$ ipython --no-banner

In [1]: import numpy as np

In [2]: import numpy.linalg as la

In [3]: np.set_printoptions(precision=2, suppress=True, linewidth=140)

In [4]: J = np.load("out11.npy")

In [5]: J
Out[5]: 
array([[ 5.,  3.,  0.],
       [ 3., -2.,  3.],
       [ 0.,  3.,  4.]])

In [6]: rng = np.random.default_rng(377326)

In [7]: z = rng.permutation(3)

In [8]: print(z)
[1 0 2]

In [9]: other = J[z][:, z]

In [10]: np.allclose(other, J)
Out[10]: False

In [11]: theta = np.radians(180)

In [12]: R = np.eye(3)

In [13]: R[1, 1] = R[2, 2] = np.cos(theta)

In [14]: R[1, 2], R[2, 1] = -np.sin(theta), np.sin(theta)

In [15]: R.round(2) + 0
Out[15]: 
array([[ 1.,  0.,  0.],
       [ 0., -1.,  0.],
       [ 0.,  0., -1.]])

In [16]: other = J @ R.T

In [17]: np.abs(other - J).max(axis=0)
Out[17]: array([0., 6., 8.])

In [18]: la.svd(J, compute_uv=False), la.svd(other, compute_uv=False)
Out[18]: (array([6.69, 4.41, 4.1 ]), array([6.69, 4.41, 4.1 ]))

In [19]: A = np.load("test15.npy")

In [20]: A
Out[20]: 
array([[1, 0, 0],
       [5, 1, 0],
       [4, 4, 1]])

In [21]: # triangular

In [22]: x0 = np.array([3, 1, 2])

In [23]: y = A @ x0

In [24]: y
Out[24]: array([ 3, 16, 18])

In [25]: la.solve(A.T, A[0])
Out[25]: array([1., 0., 0.])

In [26]: K = np.load("layer14.npy")

In [27]: K
Out[27]: 
array([[ 1,  3,  4,  1,  3],
       [ 2,  4,  5,  2,  4],
       [ 0,  2,  3,  0,  2],
       [-1,  1,  2, -1,  1]])

In [28]: K[3] @ K[2]
Out[28]: np.int64(10)

In [29]: np.round(la.norm(K, 1), 2), np.round(la.norm(K, np.inf), 2)
Out[29]: (np.float64(14.0), np.float64(17.0))

In [30]: la.norm(K, axis=1).argmax()
Out[30]: np.int64(1)

In [31]: la.norm(K, axis=1)
Out[31]: array([6.  , 8.06, 4.12, 2.83])

In [32]: np.round(la.norm(K) ** 2 / la.norm(K, 2) ** 2, 2)
Out[32]: np.float64(1.05)

In [33]: round(la.norm(K, "nuc"), 2)
Out[33]: np.float64(13.4)

In [34]: la.norm(K, axis=0)
Out[34]: array([2.45, 5.48, 7.35, 2.45, 5.48])

In [35]: la.lstsq(K[:-1].T, K[-1])[2]
Out[35]: np.int32(2)

In [36]: np.allclose(K[:-1].T @ la.lstsq(K[:-1].T, K[-1])[0], K[-1])
Out[36]: True

In [37]: np.unique(K.round(6), axis=0).shape
Out[37]: (4, 5)

In [38]: T = np.stack([K, -1 * K, K[::-1]])

In [39]: print(T.sum(axis=0))
[[-1  1  2 -1  1]
 [ 0  2  3  0  2]
 [ 2  4  5  2  4]
 [ 1  3  4  1  3]]

In [40]: (T @ K.T).shape
Out[40]: (3, 4, 4)

In [41]: la.matrix_rank(T)
Out[41]: array([2, 2, 2])

In [42]: la.matrix_rank(T.reshape(3, -1))
Out[42]: np.int64(2)

In [43]: m1 = np.load("w.npy")

In [44]: print(m1)
[[ 4. -2. -1.]
 [ 4. -2. -2.]
 [-2.  2. -3.]]

In [45]: q, V = la.qr(m1[:, :1])[0], la.qr(m1[:, 1:])[0]

In [46]: sigma = la.svd(q.T @ V, compute_uv=False)

In [47]: print(np.round(la.norm(q @ q.T - V @ V.T, 2), 2))
1.0

In [48]: print((sigma > 0.9).sum())
1

In [49]: sigma
Out[49]: array([1.])

In [50]: np.degrees(np.arccos(sigma.clip(0, 1)))
Out[50]: array([2.95])

In [51]: F = np.array([[-2.9, 0.9, -0.4, -0.6],
    ...:     [0.7, -0.7, -0.1, -1.0],
    ...:     [1.2, -1.2, 1.4, 0.7],
    ...:     [0.0, -1.2, -0.6, 0.1],
    ...:     [0.8, -0.3, -0.9, -0.2],
    ...:     [-0.4, -0.1, -1.6, 0.1],
    ...:     [0.4, 1.1, -0.7, 0.7],
    ...:     [0.5, 0.3, -0.5, -0.2],
    ...:     [1.7, -0.9, -0.3, -1.1],
    ...:     [0.0, 1.0, 0.0, -2.4],
    ...:     [-1.1, -0.4, 0.5, -0.5],
    ...:     [-0.1, -1.6, 1.4, -0.9],
    ...:     [-1.3, 1.5, -0.4, -0.1],
    ...:     [-0.7, 0.2, -0.9, -1.9],
    ...:     [-0.7, -0.3, -0.8, -0.1],
    ...:     [1.3, 0.1, 0.2, -0.6],
    ...:     [-0.3, 1.8, -1.0, 0.4],
    ...:     [-2.3, -0.2, 0.8, 0.2],
    ...:     [-0.3, -1.0, -0.6, -0.6],
    ...:     [0.7, -0.2, -0.2, 0.6],
    ...:     [0.0, -0.7, -0.2, -0.5]])

In [52]: F[:, 2] = 5 * F[:, 0] + 0.1 * rng.normal(size=21)

In [53]: F.round(2) + 0
Out[53]: 
array([[ -2.9 ,   0.9 , -14.55,  -0.6 ],
       [  0.7 ,  -0.7 ,   3.52,  -1.  ],
       [  1.2 ,  -1.2 ,   6.22,   0.7 ],
       [  0.  ,  -1.2 ,   0.2 ,   0.1 ],
       [  0.8 ,  -0.3 ,   3.9 ,  -0.2 ],
       [ -0.4 ,  -0.1 ,  -1.79,   0.1 ],
       [  0.4 ,   1.1 ,   1.98,   0.7 ],
       [  0.5 ,   0.3 ,   2.41,  -0.2 ],
       [  1.7 ,  -0.9 ,   8.41,  -1.1 ],
       [  0.  ,   1.  ,   0.03,  -2.4 ],
       [ -1.1 ,  -0.4 ,  -5.39,  -0.5 ],
       [ -0.1 ,  -1.6 ,  -0.43,  -0.9 ],
       [ -1.3 ,   1.5 ,  -6.56,  -0.1 ],
       [ -0.7 ,   0.2 ,  -3.46,  -1.9 ],
       [ -0.7 ,  -0.3 ,  -3.45,  -0.1 ],
       [  1.3 ,   0.1 ,   6.76,  -0.6 ],
       [ -0.3 ,   1.8 ,  -1.51,   0.4 ],
       [ -2.3 ,  -0.2 , -11.46,   0.2 ],
       [ -0.3 ,  -1.  ,  -1.4 ,  -0.6 ],
       [  0.7 ,  -0.2 ,   3.32,   0.6 ],
       [  0.  ,  -0.7 ,   0.  ,  -0.5 ]])

In [54]: Xc = F - F.mean(axis=0)

In [55]: V = la.svd(Xc)[2][:3]

In [56]: other = Xc - Xc @ V.T @ V

In [57]: round(la.norm(other) / la.norm(Xc), 2)
Out[57]: np.float64(0.0)

In [58]: la.norm(other, axis=1).round(6).argmax()
Out[58]: np.int64(15)

In [59]: (Xc @ V.T).std(axis=0)
Out[59]: array([5.65, 0.85, 0.77])

In [60]: np.diag(V.T @ V)
Out[60]: array([0.04, 1.  , 0.96, 1.  ])

In [61]: q, V = la.qr(F[:, :3])[0], la.qr(F[:, 3:])[0]

In [62]: sigma = la.svd(q.T @ V, compute_uv=False)

In [63]: np.degrees(np.arccos(sigma.clip(0, 1)))
Out[63]: array([81.57])

In [64]: (sigma > 0.9).sum()
Out[64]: np.int64(0)

In [65]: G = np.cov(F, rowvar=False)

In [66]: G.shape
Out[66]: (4, 4)

In [67]: np.corrcoef(F.T)
Out[67]: 
array([[ 1.  , -0.33,  1.  ,  0.02],
       [-0.33,  1.  , -0.34,  0.03],
       [ 1.  , -0.34,  1.  ,  0.02],
       [ 0.02,  0.03,  0.02,  1.  ]])

In [68]: np.polyfit(F[:, 1], F[:, 0], 1)
Out[68]: array([-0.41, -0.17])

In [69]: np.round(np.corrcoef(F[:, 1], F[:, 0])[0, 1], 2)
Out[69]: np.float64(-0.33)

In [70]: f, v = F[5], F[11]

In [71]: round(float(f @ v), 2)
Out[71]: 0.89

In [72]: p = (f @ v) / (f @ f) * f

In [73]: round(la.norm(f + v) ** 2 + la.norm(f - v) ** 2, 2)
Out[73]: np.float64(13.93)

In [74]: p
Out[74]: array([-0.1 , -0.03, -0.47,  0.03])

In [75]: E = np.load("mat.npy")

In [76]: E
Out[76]: 
array([[ 0,  2, -4,  0,  0,  0],
       [-4,  4,  2,  0,  0,  0],
       [ 0,  2, -6,  0,  0,  0],
       [ 0,  0,  0,  0,  2, -4],
       [ 0,  0,  0, -4,  4,  2],
       [ 0,  0,  0,  0,  2, -6]])

In [77]: x0 = np.array([5, 5, 3, 3, 4, 3])

In [78]: y = E @ x0

In [79]: y
Out[79]: array([ -2,   6,  -8,  -4,  10, -10])

In [80]: la.solve(E, E[:, 4])
Out[80]: array([-0.,  0., -0., -0.,  1., -0.])
